$ python -q
>>> import numpy as np
>>> np.set_printoptions(suppress=True, linewidth=120)
>>> def rd(a):
...     return np.round(a, 3) + 0
... 
>>> data = np.load("test16.npy")
>>> print(data)
[[ 0  0  0  0  6  0  0  0  0]
 [ 0  0  0  0  0  8  0  0  0]
 [ 0  0  0  0  0  0 -6  0  0]
 [ 0  0  0  0  0  0  0 -4  0]
 [-8  0  0  0  0  0  0  0  0]
 [ 0  3  0  0  0  0  0  0  0]
 [ 0  0 -2  0  0  0  0  0  0]
 [ 0  0  0  0  0  0  0  0  9]
 [ 0  0  0  6  0  0  0  0  0]]
>>> # 4 groups of indices that never mix
>>> (np.linalg.matrix_power((data != 0) + (data.T != 0) + np.eye(9), 9) > 0).astype(int)
array([[1, 0, 0, 0, 1, 0, 0, 0, 0],
       [0, 1, 0, 0, 0, 1, 0, 0, 0],
       [0, 0, 1, 0, 0, 0, 1, 0, 0],
       [0, 0, 0, 1, 0, 0, 0, 1, 1],
       [1, 0, 0, 0, 1, 0, 0, 0, 0],
       [0, 1, 0, 0, 0, 1, 0, 0, 0],
       [0, 0, 1, 0, 0, 0, 1, 0, 0],
       [0, 0, 0, 1, 0, 0, 0, 1, 1],
       [0, 0, 0, 1, 0, 0, 0, 1, 1]])
>>> rd(np.sort(np.linalg.eigvals(data).real))
array([-6.   , -4.899, -3.464,  0.   ,  0.   ,  3.   ,  3.   ,  3.464,  4.899])
>>> data @ data
array([[-48,   0,   0,   0,   0,   0,   0,   0,   0],
       [  0,  24,   0,   0,   0,   0,   0,   0,   0],
       [  0,   0,  12,   0,   0,   0,   0,   0,   0],
       [  0,   0,   0,   0,   0,   0,   0,   0, -36],
       [  0,   0,   0,   0, -48,   0,   0,   0,   0],
       [  0,   0,   0,   0,   0,  24,   0,   0,   0],
       [  0,   0,   0,   0,   0,   0,  12,   0,   0],
       [  0,   0,   0,  54,   0,   0,   0,   0,   0],
       [  0,   0,   0,   0,   0,   0,   0, -24,   0]])
>>> w1 = np.array([[3, -2, 1],
...     [1, 3, 2],
...     [0, -1, 2],
...     [0, -2, 0],
...     [2, 3, -3],
...     [2, 0, 3],
...     [3, 2, -3],
...     [-2, -1, 0],
...     [-2, 0, -1]])
>>> c = np.array([0, -2, 2])
>>> H = np.maximum(data @ w1 + c, 0)
>>> (H > 0).astype(int)
array([[1, 1, 0],
       [1, 0, 1],
       [0, 0, 1],
       [1, 1, 1],
       [0, 1, 0],
       [1, 1, 1],
       [0, 0, 0],
       [0, 0, 0],
       [0, 0, 1]])
>>> print(rd((H > 0).mean(axis=0)))
[0.444 0.444 0.556]
>>> cent = np.array([[0, -7], [-1, -2], [-2, 6]])
>>> print((H @ cent).round(6).argmax(axis=1))
[0 1 1 0 0 1 0 0 1]
>>> rng = np.random.default_rng(334363)
>>> W0 = rng.normal(size=(24, 8))
>>> W0 = 5 * W0 / np.linalg.norm(W0, axis=1, keepdims=True)
>>> rd(W0)
array([[ 1.746, -1.387, -3.012, -1.973, -2.352, -0.672,  0.271,  1.003],
       [ 1.181,  3.626,  0.238,  1.482,  1.675,  1.022,  1.338,  1.602],
       [-1.211,  3.686,  1.682,  0.093,  1.246,  1.612,  1.58 ,  0.68 ],
       [ 1.285,  0.719,  0.763,  1.502,  1.104, -0.117,  3.611,  2.391],
       [ 2.943, -0.789, -0.462,  0.209, -0.874, -2.797, -2.605, -0.287],
       [ 3.061, -0.193, -0.523,  2.1  , -1.869, -0.891, -2.282,  1.191],
       [ 0.294, -1.163,  1.766,  1.782, -0.32 , -1.69 , -0.917, -3.67 ],
       [-1.102,  1.314,  1.263,  2.653, -0.815, -3.107, -1.551,  0.837],
       [-1.737, -0.452,  1.654,  0.256, -1.255,  0.145, -0.891, -4.073],
       [-0.188, -1.53 ,  0.066,  0.7  ,  4.231,  1.294, -1.589,  0.159],
       [ 1.46 , -1.566, -3.263, -0.965,  2.82 ,  0.06 ,  0.87 , -0.347],
       [ 0.628,  0.993,  1.83 ,  2.803,  0.265,  3.225, -1.383, -0.188],
       [-1.062, -4.041, -0.894, -0.889,  1.897, -0.01 ,  1.385, -0.66 ],
       [-3.127, -0.607, -0.181,  3.036,  0.301,  2.162, -0.849,  0.349],
       [ 0.964,  0.757, -3.234, -1.054,  0.165,  0.531,  3.119,  1.374],
       [-1.663, -1.073, -1.165, -1.224, -1.595,  3.916, -0.408,  0.426],
       [-0.016, -2.809,  0.604,  0.134,  1.692, -3.513, -1.187,  0.332],
       [-2.338, -0.021, -0.26 , -2.066, -0.513,  2.677,  2.788,  0.011],
       [ 1.308,  1.256,  0.961,  2.525,  0.475, -0.491, -3.476,  1.365],
       [-2.432,  2.034,  1.039,  0.953,  1.58 , -1.368, -2.844, -0.713],
       [-0.743,  0.627, -0.161, -1.685, -2.62 ,  3.249, -1.418, -1.327],
       [ 1.327, -0.861,  1.582,  2.685, -2.641, -0.585, -0.565, -2.269],
       [-0.133,  0.577, -2.839, -1.939,  1.731, -0.154, -1.924, -2.472],
       [-4.023,  0.571,  1.917,  0.832,  1.286,  0.771, -1.289,  0.464]])
>>> z = W0[:, 0] > np.median(W0[:, 0])
>>> u = W0[z].mean(axis=0) - W0[~z].mean(axis=0)
>>> print(z.astype(int))
[1 1 0 1 1 1 1 0 0 0 1 1 0 0 1 0 1 0 1 0 0 1 0 0]
>>> rd((((W0 - W0.mean(axis=0)) @ u > 0) == z).mean())
np.float64(0.917)
>>> rd(u)
array([ 2.995, -0.208, -0.406,  0.876, -0.445, -1.425,  0.317,  0.735])
>>> ((W0 - W0.mean(axis=0)) @ u > 0).astype(int)
array([1, 1, 0, 1, 1, 1, 1, 1, 0, 0, 1, 0, 0, 0, 1, 0, 1, 0, 1, 0, 0, 1, 0, 0])
>>> cent = W0[[22, 19]].astype(float)
>>> for _ in range(4):
...     z = np.linalg.norm(W0[:, None] - cent, axis=-1).argmin(axis=1)
...     cent = np.array([W0[z == j].mean(axis=0) for j in range(2)])
... 
>>> z
array([0, 1, 1, 1, 1, 1, 1, 1, 1, 1, 0, 1, 0, 1, 0, 0, 1, 0, 1, 1, 0, 1, 0, 1])
>>> print(np.bincount(z))
[ 8 16]
>>> rd(cent[1] - cent[0])
array([ 0.108,  1.128,  2.741,  2.958,  0.438, -1.47 , -1.517,  0.135])
